$ python -q
>>> import numpy as np
>>> from numpy import linalg as LA
>>> np.set_printoptions(suppress=True, linewidth=200)
>>> J = np.load("test13.npy")
>>> J
array([[ 3,  2, -1,  2,  1,  5,  4,  5],
       [ 0, -1, -4, -1, -2,  2,  1,  2],
       [ 2,  1, -2,  1,  0,  4,  3,  4]])
>>> # column 3 repeats column 1
>>> vec = np.array([-3, -3, 2, 0, 1, -2, 0, 3])
>>> h1 = np.maximum(J @ vec, 0)
>>> J.T @ h1
array([0, 0, 0, 0, 0, 0, 0, 0])
>>> np.round(np.tanh(J @ vec), 2)
array([-1., -1., -1.])
>>> J * (h1 > 1e-9)[:, None]
array([[0, 0, 0, 0, 0, 0, 0, 0],
       [0, 0, 0, 0, 0, 0, 0, 0],
       [0, 0, 0, 0, 0, 0, 0, 0]])
>>> np.flatnonzero(h1 > 1e-9)
array([], dtype=int64)
>>> LA.cond(J) > 100
np.True_
>>> [round(float(x), 2) for x in LA.svd(J, compute_uv=False)[:3]]
[11.99, 4.83, 0.0]
>>> np.argsort(-LA.norm(J, axis=0).round(6), kind="stable")[:3]
array([5, 7, 6])
>>> rank = LA.matrix_rank(J)
>>> rank
np.int64(2)
>>> null = LA.svd(J)[2][rank:].T
>>> [int(LA.matrix_rank(J[:, :j + 1])) for j in range(8)]
[1, 2, 2, 2, 2, 2, 2, 2]
>>> LA.matrix_rank(J.T @ J), LA.matrix_rank(J @ J.T)
(np.int64(2), np.int64(2))
>>> [int(LA.matrix_rank(J[:i])) for i in range(1, len(J) + 1)]
[1, 2, 2]
>>> np.abs(np.diag(LA.qr(J)[1])) > 1e-9
array([ True,  True, False])
>>> LA.lstsq(J[:-1].T, J[-1])[2]
np.int32(2)
>>> round(float(np.trace(LA.pinv(J) @ J)), 2)
2.0
>>> np.allclose(J[:-1].T @ LA.lstsq(J[:-1].T, J[-1])[0], J[-1])
True
>>> np.round(J @ LA.pinv(J) @ J, 2) + 0
array([[ 3.,  2., -1.,  2.,  1.,  5.,  4.,  5.],
       [ 0., -1., -4., -1., -2.,  2.,  1.,  2.],
       [ 2.,  1., -2.,  1.,  0.,  4.,  3.,  4.]])
>>> data = np.load("out6.npy")
>>> data
array([[4, 0, 0, 0, 0, 0],
       [9, 1, 0, 0, 0, 0],
       [5, 1, 9, 0, 0, 0],
       [9, 6, 8, 2, 0, 0],
       [4, 9, 0, 6, 8, 0],
       [2, 9, 4, 7, 4, 8]])
>>> rng = np.random.default_rng(50817)
>>> z = rng.permutation(6)
>>> other = data[:, z] * rng.choice([-1, 1], 6)
>>> other
array([[ 0,  0,  0, -4,  0,  0],
       [ 0,  0, -1, -9,  0,  0],
       [ 0, -9, -1, -5,  0,  0],
       [ 0, -8, -6, -9,  2,  0],
       [ 8,  0, -9, -4,  6,  0],
       [ 4, -4, -9, -2,  7,  8]])
>>> Uu, _, VT = LA.svd(data.T @ other)
>>> np.round(LA.lstsq(data, other)[0], 2) + 0
array([[ 0.,  0.,  0., -1.,  0.,  0.],
       [ 0.,  0., -1.,  0.,  0.,  0.],
       [ 0., -1.,  0.,  0.,  0.,  0.],
       [ 0.,  0.,  0.,  0.,  1.,  0.],
       [ 1.,  0.,  0.,  0.,  0.,  0.],
       [ 0.,  0.,  0.,  0.,  0.,  1.]])
>>> np.round(Uu @ VT, 2) + 0
array([[ 0.,  0.,  0., -1.,  0.,  0.],
       [ 0.,  0., -1.,  0.,  0.,  0.],
       [ 0., -1.,  0.,  0.,  0.,  0.],
       [ 0.,  0.,  0.,  0.,  1.,  0.],
       [ 1.,  0.,  0.,  0.,  0.,  0.],
       [ 0.,  0.,  0.,  0.,  0.,  1.]])
